% ipython --no-banner

In [1]: import numpy as np

In [2]: np.set_printoptions(suppress=True, linewidth=100)

In [3]: B = np.array([[0, -2, 0], [-2, 0, 1], [-1, 1, 2], [-1, -2, -2], [-1, 1, 0]])

In [4]: Z = np.array([[-5, -5, 4, -3, 5, 3, 1, -5, 3, -4],
   ...:     [-4, -2, 2, -2, -4, -2, -4, -2, 0, 1],
   ...:     [-3, 2, 1, 3, 2, 1, 4, 2, 0, -4]])

In [5]: rng = np.random.default_rng(783830)

In [6]: mat = B @ Z + 0.05 * rng.normal(size=(5, 10))

In [7]: mat.round(2)
Out[7]: 
array([[  7.97,   4.01,  -4.03,   4.02,   7.95,   3.91,   8.02,   3.95,  -0.06,  -2.02],
       [  7.  ,  12.04,  -7.04,   9.  ,  -7.92,  -4.98,   1.96,  12.1 ,  -5.91,   4.03],
       [ -4.89,   7.13,  -0.06,   7.05,  -4.98,  -3.04,   2.95,   6.98,  -3.  ,  -2.97],
       [ 18.96,   4.98, -10.03,   0.98,  -1.05,  -1.03,  -1.  ,   5.04,  -3.03,   9.97],
       [  0.98,   2.98,  -1.98,   0.97,  -8.97,  -5.09,  -5.03,   2.98,  -3.02,   5.01]])

In [8]: def softmax(z):
   ...:     e = np.exp(z - z.max(axis=-1, keepdims=True))
   ...:     return e / e.sum(axis=-1, keepdims=True)
   ...: 

In [9]: np.round(softmax(mat[2]), 2) + 0
Out[9]: array([0.  , 0.36, 0.  , 0.33, 0.  , 0.  , 0.01, 0.31, 0.  , 0.  ])

In [10]: np.round(softmax(mat[2] + -1), 2) + 0
Out[10]: array([0.  , 0.36, 0.  , 0.33, 0.  , 0.  , 0.01, 0.31, 0.  , 0.  ])

In [11]: att = mat @ mat.T / np.sqrt(10)

In [12]: softmax(att).round(6).argmax(axis=1)
Out[12]: array([0, 1, 1, 3, 1])

In [13]: np.round(np.linalg.svd(mat, compute_uv=False), 2)
Out[13]: array([34.39, 21.36, 17.17,  0.16,  0.07])

In [14]: np.round(mat.sum(axis=0), 2)
Out[14]: array([ 30.02,  31.14, -23.13,  22.02, -14.97, -10.23,   6.9 ,  31.04, -15.01,  14.02])

In [15]: np.linalg.matrix_rank(mat)
Out[15]: np.int64(5)

In [16]: [round(float(x), 2) for x in np.linalg.svd(mat, compute_uv=False)[:3]]
Out[16]: [34.39, 21.36, 17.17]

In [17]: np.linalg.matrix_rank(mat, rtol=0.1)
Out[17]: np.int64(3)

In [18]: np.round(np.linalg.norm(mat, 2) / np.linalg.norm(mat), 2)
Out[18]: np.float64(0.78)

In [19]: np.linalg.cond(mat) > 100
Out[19]: np.True_

In [20]: B = mat + rng.integers(-2, 3, (5, 3)) @ rng.integers(-2, 3, (3, 10))

In [21]: B.round(2)
Out[21]: 
array([[  7.97,   4.01,  -3.03,   9.02,   8.95,  -1.09,  10.02,   9.95,   0.94,  -6.02],
       [  5.  ,   7.04, -11.04,   7.  , -11.92,  -4.98,   0.96,  17.1 , -11.91,   2.03],
       [ -0.89,   9.13,   1.94,   5.05,  -2.98,   2.96,   0.95,   0.98,  -5.  ,   1.03],
       [ 18.96,   0.98, -12.03,   2.98,  -3.05,  -3.03,  -1.  ,  13.04,  -9.03,   5.97],
       [  8.98,   4.98,   2.02,   2.97,  -4.97,   0.91,  -7.03,   0.98,  -9.02,   7.01]])

In [22]: np.round(np.abs(B - mat).sum(axis=1), 2)
Out[22]: array([25., 31., 32., 30., 38.])

In [23]: np.linalg.matrix_rank(B - mat, tol=1e-8)
Out[23]: np.int64(3)
